$ python3 -q
>>> import numpy as np
>>> from numpy import linalg as LA
>>> np.set_printoptions(precision=1, suppress=True, linewidth=160, sign=" ")
>>> rnd = lambda a: np.round(a, 1) + 0
>>> E = np.load("arr.npy")
>>> print(E)
[[ 0. -1.]
 [-1.  0.]]
>>> x = np.array([2, 2])
>>> print(E.T @ (E @ x))
[ 2.  2.]
>>> print([p for p in range(1, 25) if np.allclose(LA.matrix_power(E, p), np.eye(2))])
[2, 4, 6, 8, 10, 12, 14, 16, 18, 20, 22, 24]
>>> print(rnd(LA.norm(x)), rnd(LA.norm(E @ x)))
2.8 2.8
>>> print(rnd(LA.det(E)))
-1.0
>>> print(rnd(np.sort(np.abs(np.degrees(np.angle(LA.eigvals(E)))))))
[   0.  180.]
>>> print(rnd(LA.svd(E, compute_uv=False)))
[ 1.  1.]
>>> print(rnd(LA.norm(E, axis=0)))
[ 1.  1.]
>>> print(E.T @ E)
[[ 1.  0.]
 [ 0.  1.]]
>>> r0, r1 = E[0], E[1]
>>> print(r0 @ r1)
0.0
>>> p = (r0 @ r1) / (r0 @ r0) * r0
>>> print(np.outer(r0, r1))
[[-0.  0.]
 [ 1. -0.]]
>>> print(p)
[ 0. -0.]
>>> vals, evecs = LA.eigh(E)
>>> print(rnd(evecs @ np.diag(vals) @ evecs.T))
[[ 0. -1.]
 [-1.  0.]]
>>> print(vals)
[-1.  1.]
>>> print(np.abs(evecs[:, -1]).round(6).argmax())
0
>>> print(vals.sum(), np.trace(E))
0.0 0.0
>>> print(np.unique(vals.round(6) + 0, return_counts=True)[1])
[ 1  1]
>>> print(rnd(np.abs(evecs[:, -1])))
[ 0.7  0.7]
>>> J = np.load("mat.npy")
>>> print(J)
[[-4.5  6.8  6.9 -5.8  3.4]
 [-3.3  8.6  1.   1.7  7.2]
 [-0.1  7.4  6.2  1.6  0.9]
 [ 5.8  0.4  3.3 -4.6  9.7]
 [-4.3 -7.6  7.4  6.6 -5.7]]
>>> Q, evecs = LA.qr(J[:, :1])[0], LA.qr(J[:, 1:])[0]
>>> s = LA.svd(Q.T @ evecs, compute_uv=False)
>>> print(rnd(LA.norm(Q @ Q.T - evecs @ evecs.T, 2)))
1.0
>>> x = np.array([0, 1, 1, 2, 0])
>>> y = J @ x
>>> b, lr = np.zeros(5), 1 / LA.norm(J, 2) ** 2
>>> for i in range(10):
...     b -= lr * J.T @ (J @ b - y)
...     if i % 2 == 0: print(i, round(LA.norm(J @ b - y), 1))
... 
0 15.7
2 9.1
4 6.8
6 5.4
8 4.3
>>> print(rnd(b))
[-0.4  0.8  0.9  1.5  0. ]
>>> print(rnd(LA.cond(J)))
4.2
>>> w1 = np.array([[2, 0, -1, 2, -2],
...     [-2, 0, 0, 0, -1],
...     [1, 0, -1, 0, 0],
...     [1, -1, -1, -2, -1],
...     [0, -1, -2, 1, 1]])
>>> b = np.array([1, 2, -1, 2, 1])
>>> H = np.maximum(J @ w1 + b, 0)
>>> print(rnd(H))
[[  0.    4.4   0.    8.   12.4]
 [  0.    0.    0.    0.    4.5]
 [  0.    0.    0.    0.    0. ]
 [ 10.5   0.    0.   32.5   3.3]
 [ 21.6   1.1   0.7   0.    4.9]]
>>> Z = np.array([[0, 3, 2], [3, 1, 3], [1, 1, 1], [3, 1, 1], [0, 0, 2]])
>>> print(w1 @ Z)
[[  5   7   1]
 [  0  -6  -6]
 [ -1   2   1]
 [-10  -1  -6]
 [ -2  -2  -2]]
>>> print(rnd(H @ Z))
[[ 37.2  12.4  46. ]
 [  0.    0.    9. ]
 [  0.    0.    0. ]
 [ 97.5  64.   60.1]
 [  4.   66.6  57. ]]
